In [1]: import numpy as np

In [2]: np.set_printoptions(precision=2, suppress=True, linewidth=140)

In [3]: mat = np.array([[-2, 1, -1, 3], [-2, 2, -1, -3], [3, 0, 3, 1], [0, -3, -2, 3]])

In [4]: mat[:, 0] = 4 * mat[:, 1]

In [5]: mat
Out[5]: 
array([[  4,   1,  -1,   3],
       [  8,   2,  -1,  -3],
       [  0,   0,   3,   1],
       [-12,  -3,  -2,   3]])

In [6]: np.round(mat @ np.linalg.pinv(mat) @ mat, 2) + 0
Out[6]: 
array([[  4.,   1.,  -1.,   3.],
       [  8.,   2.,  -1.,  -3.],
       [  0.,   0.,   3.,   1.],
       [-12.,  -3.,  -2.,   3.]])

In [7]: np.unique(mat.round(6), axis=0).shape
Out[7]: (4, 4)

In [8]: np.allclose(mat[:-1].T @ np.linalg.lstsq(mat[:-1].T, mat[-1])[0], mat[-1])
Out[8]: True

In [9]: np.abs(np.diag(np.linalg.qr(mat)[1])) > 1e-9
Out[9]: array([ True, False,  True,  True])

In [10]: np.linalg.norm(mat, axis=1).argmax()
Out[10]: np.int64(3)

In [11]: round(float(np.linalg.norm(mat) ** 2 / np.linalg.norm(mat, 2) ** 2), 2)
Out[11]: 1.13

In [12]: round(np.linalg.norm(mat[1], 1), 2), round(np.linalg.norm(mat[1], np.inf), 2)
Out[12]: (np.float64(14.0), np.float64(8.0))

In [13]: r = np.linalg.matrix_rank(mat)

In [14]: r
Out[14]: np.int64(3)

In [15]: null = np.linalg.svd(mat)[2][r:].T

In [16]: np.round(null[:, 0] / null[np.abs(null[:, 0]).round(6).argmax(), 0], 2) + 0
Out[16]: array([-0.25,  1.  ,  0.  ,  0.  ])

In [17]: np.round(null @ null.T, 2) + 0
Out[17]: 
array([[ 0.06, -0.24,  0.  ,  0.  ],
       [-0.24,  0.94,  0.  ,  0.  ],
       [ 0.  ,  0.  ,  0.  ,  0.  ],
       [ 0.  ,  0.  ,  0.  ,  0.  ]])

In [18]: [int(np.linalg.matrix_rank(mat[:, :j + 1])) for j in range(4)]
Out[18]: [1, 1, 2, 3]

In [19]: [int(np.linalg.matrix_rank(np.delete(mat, i, axis=0))) for i in range(4)]
Out[19]: [3, 3, 3, 3]

In [20]: null.shape
Out[20]: (4, 1)

In [21]: np.round(mat @ null, 2) + 0
Out[21]: 
array([[0.],
       [0.],
       [0.],
       [0.]])

In [22]: [int(np.linalg.matrix_rank(mat[:i])) for i in range(1, len(mat) + 1)]
Out[22]: [1, 2, 3, 3]

In [23]: np.round(np.linalg.det(mat[::-1]), 2)
Out[23]: np.float64(0.0)

In [24]: np.kron(np.eye(2, dtype=int), mat)
Out[24]: 
array([[  4,   1,  -1,   3,   0,   0,   0,   0],
       [  8,   2,  -1,  -3,   0,   0,   0,   0],
       [  0,   0,   3,   1,   0,   0,   0,   0],
       [-12,  -3,  -2,   3,   0,   0,   0,   0],
       [  0,   0,   0,   0,   4,   1,  -1,   3],
       [  0,   0,   0,   0,   8,   2,  -1,  -3],
       [  0,   0,   0,   0,   0,   0,   3,   1],
       [  0,   0,   0,   0, -12,  -3,  -2,   3]])

In [25]: np.einsum("ij,ji->", mat, mat)
Out[25]: np.int64(-4)

In [26]: round(np.linalg.det(2 * mat), 2), np.round(np.linalg.det(mat), 2)
Out[26]: (np.float64(0.0), np.float64(0.0))

In [27]: np.round(np.linalg.eigvals(mat), 2) + 0
Out[27]: array([4.12+5.1j, 4.12-5.1j, 3.77+0.j , 0.  +0.j ])

In [28]: round(float(np.linalg.eigvals(mat).sum().real), 2)
Out[28]: 12.0

In [29]: np.round(np.poly(mat), 2) + 0
Out[29]: array([   1.,  -12.,   74., -162.,    0.])

In [30]: round(np.linalg.det(mat.T), 2)
Out[30]: np.float64(0.0)
